$ ipython --no-banner

In [1]: import numpy as np

In [2]: np.set_printoptions(precision=3, suppress=True, linewidth=160)

In [3]: mat = np.load("out8.npy")

In [4]: mat
Out[4]: 
array([[1, 2, 1],
       [0, 3, 4],
       [0, 4, 4],
       [0, 0, 1],
       [0, 0, 0],
       [0, 0, 0],
       [0, 0, 2],
       [0, 2, 4],
       [0, 2, 2],
       [0, 2, 4],
       [0, 0, 3],
       [0, 4, 4],
       [0, 1, 4],
       [1, 2, 1],
       [0, 0, 0],
       [0, 0, 0],
       [0, 0, 0],
       [0, 0, 0],
       [1, 5, 4],
       [1, 0, 0],
       [1, 0, 0],
       [0, 0, 0]])

In [5]: dist = np.linalg.norm(mat[:, None] - mat[None], axis=-1)

In [6]: np.unravel_index(dist.round(6).argmax(), dist.shape)
Out[6]: (np.int64(4), np.int64(18))

In [7]: np.linalg.norm(mat, axis=1)
Out[7]: 
array([2.449, 5.   , 5.657, 1.   , 0.   , 0.   , 2.   , 4.472, 2.828, 4.472, 3.   , 5.657, 4.123, 2.449, 0.   , 0.   , 0.   , 0.   , 6.481, 1.   , 1.   ,
       0.   ])

In [8]: np.flatnonzero(dist[17] < dist.mean() / 2)
Out[8]: array([ 3,  4,  5, 14, 15, 16, 17, 19, 20, 21])

In [9]: dist.mean(axis=1).argmax()
Out[9]: np.int64(18)

In [10]: np.linalg.norm(mat - mat.mean(axis=0), axis=1)
Out[10]: 
array([1.313, 2.891, 3.592, 1.445, 2.131, 2.131, 1.278, 2.411, 0.85 , 2.411, 1.783, 3.592, 2.295, 1.313, 2.131, 2.131, 2.131, 2.131, 4.472, 2.255, 2.255,
       2.131])

In [11]: dist[17].round(6).argsort(kind="stable")[:4]
Out[11]: array([ 4,  5, 14, 15])

In [12]: np.linalg.matrix_rank(dist ** 2)
Out[12]: np.int64(5)

In [13]: (dist + 1e9 * np.eye(22)).round(6).argmin(axis=1)
Out[13]: array([13,  2, 11,  4,  5,  4,  3,  9,  0,  7,  6,  2,  7,  0,  4,  4,  4,  4,  2, 20, 19,  4])

In [14]: dist[17]
Out[14]: 
array([2.449, 5.   , 5.657, 1.   , 0.   , 0.   , 2.   , 4.472, 2.828, 4.472, 3.   , 5.657, 4.123, 2.449, 0.   , 0.   , 0.   , 0.   , 6.481, 1.   , 1.   ,
       0.   ])

In [15]: dist[:5, :5]
Out[15]: 
array([[0.   , 3.317, 3.742, 2.236, 2.449],
       [3.317, 0.   , 1.   , 4.243, 5.   ],
       [3.742, 1.   , 0.   , 5.   , 5.657],
       [2.236, 4.243, 5.   , 0.   , 1.   ],
       [2.449, 5.   , 5.657, 1.   , 0.   ]])

In [16]: u = np.array([2, 3])

In [17]: np.convolve(mat[10], u)
Out[17]: array([0, 0, 6, 9])

In [18]: np.polyval(u, mat[10])
Out[18]: array([3, 3, 9])

In [19]: gram = np.cov(mat, rowvar=False)

In [20]: np.polyfit(mat[:, 0], mat[:, 1], 1)
Out[20]: array([0.741, 1.059])

In [21]: np.argsort(-mat.std(axis=0).round(6), kind="stable")
Out[21]: array([2, 1, 0])

In [22]: mat.std(axis=0)
Out[22]: array([0.419, 1.565, 1.737])

In [23]: arr = np.load("block6.npy")

In [24]: arr
Out[24]: 
array([[ 0,  0,  0,  2],
       [ 0,  3,  0,  0],
       [-3,  0,  0,  0],
       [ 0,  0, -2,  0]])

In [25]: u = np.array([4, 6])

In [26]: np.polyval(u, arr[3])
Out[26]: array([ 6,  6, -2,  6])

In [27]: np.cross(arr[3, :3], arr[1, :3])
Out[27]: array([6, 0, 0])

In [28]: x = np.array([2, -3, 0, -3])

In [29]: y = arr @ x

In [30]: y
Out[30]: array([-6, -9, -6,  0])

In [31]: np.linalg.solve(arr, y)
Out[31]: array([ 2., -3., -0., -3.])

In [32]: arr @ arr
Out[32]: 
array([[ 0,  0, -4,  0],
       [ 0,  9,  0,  0],
       [ 0,  0,  0, -6],
       [ 6,  0,  0,  0]])

In [33]: (np.linalg.matrix_power((arr != 0) + (arr.T != 0) + np.eye(4), 4) > 0).astype(int)
Out[33]: 
array([[1, 0, 1, 1],
       [0, 1, 0, 0],
       [1, 0, 1, 1],
       [1, 0, 1, 1]])

In [34]: round(float(np.linalg.det(arr)), 3)
Out[34]: 36.0

In [35]: np.sort(np.linalg.eigvals(arr).real)
Out[35]: array([-1.145, -1.145,  2.289,  3.   ])

In [36]: (arr != 0).astype(int)
Out[36]: 
array([[0, 0, 0, 1],
       [0, 1, 0, 0],
       [1, 0, 0, 0],
       [0, 0, 1, 0]])

In [37]: J = np.loadtxt("dump.csv", delimiter=",")

In [38]: J
Out[38]: 
array([[ 2.1,  0.7],
       [ 4.8,  0.5],
       [-1.2,  1.8]])

In [39]: round(float(np.linalg.norm(J) ** 2 / np.linalg.norm(J, 2) ** 2), 3)
Out[39]: 1.133

In [40]: round(float(np.linalg.norm(J[2], 1)), 3), round(float(np.linalg.norm(J[2], np.inf)), 3)
Out[40]: (3.0, 1.8)

In [41]: np.round(np.linalg.norm(J, "nuc"), 3)
Out[41]: np.float64(7.351)

In [42]: np.linalg.norm(J, axis=0)
Out[42]: array([5.375, 1.995])

In [43]: rng = np.random.default_rng(9)

In [44]: B = J + rng.integers(-2, 3, (3, 1)) @ rng.integers(-2, 3, (1, 2))

In [45]: B
Out[45]: 
array([[ 2.1,  0.7],
       [ 2.8, -3.5],
       [-3.2, -2.2]])

In [46]: np.linalg.matrix_rank(B - J, tol=1e-8)
Out[46]: np.int64(1)

In [47]: B - J
Out[47]: 
array([[ 0.,  0.],
       [-2., -4.],
       [-2., -4.]])
